>>> import numpy as np
>>> import numpy.linalg as la
>>> np.set_printoptions(precision=3, suppress=True, linewidth=140)
>>> rnd = lambda a: np.round(a, 3) + 0
>>> J = np.array([[0, 1, 1, 1, 1, -2, 2, -3],
...     [-1, 0, 0, -1, -1, 1, -1, 4],
...     [-1, 0, 0, 1, 2, 1, -1, -4],
...     [-1, 1, -1, 0, -3, -4, 0, 1],
...     [-1, 1, -2, 3, 0, -6, 2, 1],
...     [2, -1, -1, 4, 6, 0, 1, -4],
...     [-2, 1, 1, 0, -2, -1, 0, -4],
...     [3, -4, 4, -1, -1, 4, 4, 0]])
>>> J
array([[ 0,  1,  1,  1,  1, -2,  2, -3],
       [-1,  0,  0, -1, -1,  1, -1,  4],
       [-1,  0,  0,  1,  2,  1, -1, -4],
       [-1,  1, -1,  0, -3, -4,  0,  1],
       [-1,  1, -2,  3,  0, -6,  2,  1],
       [ 2, -1, -1,  4,  6,  0,  1, -4],
       [-2,  1,  1,  0, -2, -1,  0, -4],
       [ 3, -4,  4, -1, -1,  4,  4,  0]])
>>> vec = np.array([0, 0, 2, 2, 1, 2, 0, 0])
>>> np.sign((J @ vec).round(6))
array([ 1, -1,  1, -1, -1,  1, -1,  1])
>>> np.einsum("ij,j->i", J, vec)
array([  1,  -1,   6, -13, -10,  12,  -2,  13])
>>> other = J / la.norm(J, axis=1, keepdims=True)
>>> cov = other @ other.T
>>> rnd(cov[3])
array([ 0.081,  0.162, -0.493,  1.   ,  0.72 , -0.515,  0.286, -0.515])
>>> (np.abs(cov) > 0.9).astype(int)
array([[1, 0, 0, 0, 0, 0, 0, 0],
       [0, 1, 0, 0, 0, 0, 0, 0],
       [0, 0, 1, 0, 0, 0, 0, 0],
       [0, 0, 0, 1, 0, 0, 0, 0],
       [0, 0, 0, 0, 1, 0, 0, 0],
       [0, 0, 0, 0, 0, 1, 0, 0],
       [0, 0, 0, 0, 0, 0, 1, 0],
       [0, 0, 0, 0, 0, 0, 0, 1]])
>>> (cov - 2 * np.eye(8)).round(6).argmax(axis=1)
array([6, 3, 5, 4, 3, 2, 0, 5])
>>> rnd(la.norm(other, axis=1))
array([1., 1., 1., 1., 1., 1., 1., 1.])
>>> np.trace(J)
np.int64(0)
>>> np.allclose(J, J.T)
False
>>> la.matrix_power(J, 3)
array([[   0,  -38,   27, -185, -161,  169,  -93,  306],
       [  38,    0,   -2,  188,  230,  -70,   86, -368],
       [ -27,    2,    0, -149, -268,  -49,   -3,  382],
       [ 185, -188,  149,    0,  251,  407,   49, -184],
       [ 161, -230,  268, -251,    0,  635,  -29,    0],
       [-169,   70,   49, -407, -635,    0, -137,  605],
       [  93,  -86,    3,  -49,   29,  137,    0,  235],
       [-306,  368, -382,  184,    0, -605, -235,    0]])
>>> q, evecs = la.qr(J[:, :4])[0], la.qr(J[:, 4:])[0]
>>> sv = la.svd(q.T @ evecs, compute_uv=False)
>>> (sv > 0.9).sum()
np.int64(2)
>>> rnd(sv)
array([0.998, 0.995, 0.822, 0.023])
>>> vec = np.array([3, 2, 0, 0, 3, 2, 1, 1])
>>> target = J @ vec
>>> target
array([  0,  -1,   0, -17, -10,  19, -16,  10])
>>> rnd(la.solve(J, J[:, 1]))
array([0., 1., 0., 0., 0., 0., 0., 0.])
>>> rnd(la.solve(J, target))
array([3., 2., 0., 0., 3., 2., 1., 1.])
>>> rnd(la.solve(J, -2 * target))
array([-6., -4.,  0.,  0., -6., -4., -2., -2.])
>>> E = np.load("m.npy")
>>> rnd(E)
array([[ 0.156, -0.745,  0.347,  0.546, -0.05 ],
       [-0.745,  0.343,  0.307,  0.482, -0.044],
       [ 0.347,  0.307,  0.857, -0.225,  0.02 ],
       [ 0.546,  0.482, -0.225,  0.647,  0.032],
       [-0.05 , -0.044,  0.02 ,  0.032,  0.997]])
>>> w, evecs = la.eigh(E)
>>> rnd(evecs @ np.diag(w) @ evecs.T)
array([[ 0.156, -0.745,  0.347,  0.546, -0.05 ],
       [-0.745,  0.343,  0.307,  0.482, -0.044],
       [ 0.347,  0.307,  0.857, -0.225,  0.02 ],
       [ 0.546,  0.482, -0.225,  0.647,  0.032],
       [-0.05 , -0.044,  0.02 ,  0.032,  0.997]])
>>> rnd(evecs.T @ E @ evecs)
array([[-1.,  0.,  0.,  0.,  0.],
       [ 0.,  1.,  0.,  0.,  0.],
       [ 0.,  0.,  1.,  0.,  0.],
       [ 0.,  0.,  0.,  1.,  0.],
       [ 0.,  0.,  0.,  0.,  1.]])
>>> np.unique(w.round(6) + 0, return_counts=True)[1]
array([1, 4])
>>> rnd(la.eigvalsh(E @ E))
array([1., 1., 1., 1., 1.])
>>> rnd(la.eigvalsh(E + 2 * np.eye(5)))
array([1., 3., 3., 3., 3.])
>>> f = np.array([1, -1, 2, -2, -2])
>>> other = E + np.outer(f, np.eye(5)[3])
>>> rnd(other)
array([[ 0.156, -0.745,  0.347,  1.546, -0.05 ],
       [-0.745,  0.343,  0.307, -0.518, -0.044],
       [ 0.347,  0.307,  0.857,  1.775,  0.02 ],
       [ 0.546,  0.482, -0.225, -1.353,  0.032],
       [-0.05 , -0.044,  0.02 , -1.968,  0.997]])
>>> K = np.loadtxt("run12.csv", delimiter=",")
>>> K
array([[0., 0., 0., 3., 0., 0., 0.],
       [0., 0., 0., 0., 0., 3., 0.],
       [0., 0., 0., 0., 0., 0., 3.],
       [0., 0., 0., 0., 0., 0., 0.],
       [0., 0., 0., 0., 0., 0., 0.],
       [2., 0., 0., 0., 0., 0., 0.],
       [0., 0., 3., 0., 0., 0., 0.]])
>>> la.lstsq(K[:-1].T, K[-1])[2]
np.int32(4)
>>> r = la.matrix_rank(K)
>>> r
np.int64(5)
>>> N = la.svd(K)[2][r:].T
>>> la.matrix_rank(K.T @ K), la.matrix_rank(K @ K.T)
(np.int64(5), np.int64(5))
>>> N.shape
(7, 2)
>>> N @ N.T
array([[0., 0., 0., 0., 0., 0., 0.],
       [0., 1., 0., 0., 0., 0., 0.],
       [0., 0., 0., 0., 0., 0., 0.],
       [0., 0., 0., 0., 0., 0., 0.],
       [0., 0., 0., 0., 1., 0., 0.],
       [0., 0., 0., 0., 0., 0., 0.],
       [0., 0., 0., 0., 0., 0., 0.]])
>>> [int(la.matrix_rank(K[:i])) for i in range(1, len(K) + 1)]
[1, 2, 3, 3, 3, 4, 5]
>>> K.T @ K
array([[4., 0., 0., 0., 0., 0., 0.],
       [0., 0., 0., 0., 0., 0., 0.],
       [0., 0., 9., 0., 0., 0., 0.],
       [0., 0., 0., 9., 0., 0., 0.],
       [0., 0., 0., 0., 0., 0., 0.],
       [0., 0., 0., 0., 0., 9., 0.],
       [0., 0., 0., 0., 0., 0., 9.]])
>>> K @ K.T
array([[9., 0., 0., 0., 0., 0., 0.],
       [0., 9., 0., 0., 0., 0., 0.],
       [0., 0., 9., 0., 0., 0., 0.],
       [0., 0., 0., 0., 0., 0., 0.],
       [0., 0., 0., 0., 0., 0., 0.],
       [0., 0., 0., 0., 0., 4., 0.],
       [0., 0., 0., 0., 0., 0., 9.]])
>>> K[:, 4] @ K[:, 2]
np.float64(0.0)
>>> rnd(la.norm(K, axis=0))
array([2., 0., 3., 3., 0., 3., 3.])
>>> (K + K.T) / 2
array([[0. , 0. , 0. , 1.5, 0. , 1. , 0. ],
       [0. , 0. , 0. , 0. , 0. , 1.5, 0. ],
       [0. , 0. , 0. , 0. , 0. , 0. , 3. ],
       [1.5, 0. , 0. , 0. , 0. , 0. , 0. ],
       [0. , 0. , 0. , 0. , 0. , 0. , 0. ],
       [1. , 1.5, 0. , 0. , 0. , 0. , 0. ],
       [0. , 0. , 3. , 0. , 0. , 0. , 0. ]])
>>> rnd(la.det(K))
np.float64(0.0)
>>> rnd(np.abs(la.eigvals(K)).max())
np.float64(3.0)
>>> rnd(la.matrix_power(K, 4))
array([[ 0.,  0.,  0.,  0.,  0.,  0.,  0.],
       [ 0.,  0.,  0.,  0.,  0.,  0.,  0.],
       [ 0.,  0., 81.,  0.,  0.,  0.,  0.],
       [ 0.,  0.,  0.,  0.,  0.,  0.,  0.],
       [ 0.,  0.,  0.,  0.,  0.,  0.,  0.],
       [ 0.,  0.,  0.,  0.,  0.,  0.,  0.],
       [ 0.,  0.,  0.,  0.,  0.,  0., 81.]])
>>> (K - K.T) / 2
array([[ 0. ,  0. ,  0. ,  1.5,  0. , -1. ,  0. ],
       [ 0. ,  0. ,  0. ,  0. ,  0. ,  1.5,  0. ],
       [ 0. ,  0. ,  0. ,  0. ,  0. ,  0. ,  0. ],
       [-1.5,  0. ,  0. ,  0. ,  0. ,  0. ,  0. ],
       [ 0. ,  0. ,  0. ,  0. ,  0. ,  0. ,  0. ],
       [ 1. , -1.5,  0. ,  0. ,  0. ,  0. ,  0. ],
       [ 0. ,  0. ,  0. ,  0. ,  0. ,  0. ,  0. ]])
>>> K @ K
array([[0., 0., 0., 0., 0., 0., 0.],
       [6., 0., 0., 0., 0., 0., 0.],
       [0., 0., 9., 0., 0., 0., 0.],
       [0., 0., 0., 0., 0., 0., 0.],
       [0., 0., 0., 0., 0., 0., 0.],
       [0., 0., 0., 6., 0., 0., 0.],
       [0., 0., 0., 0., 0., 0., 9.]])
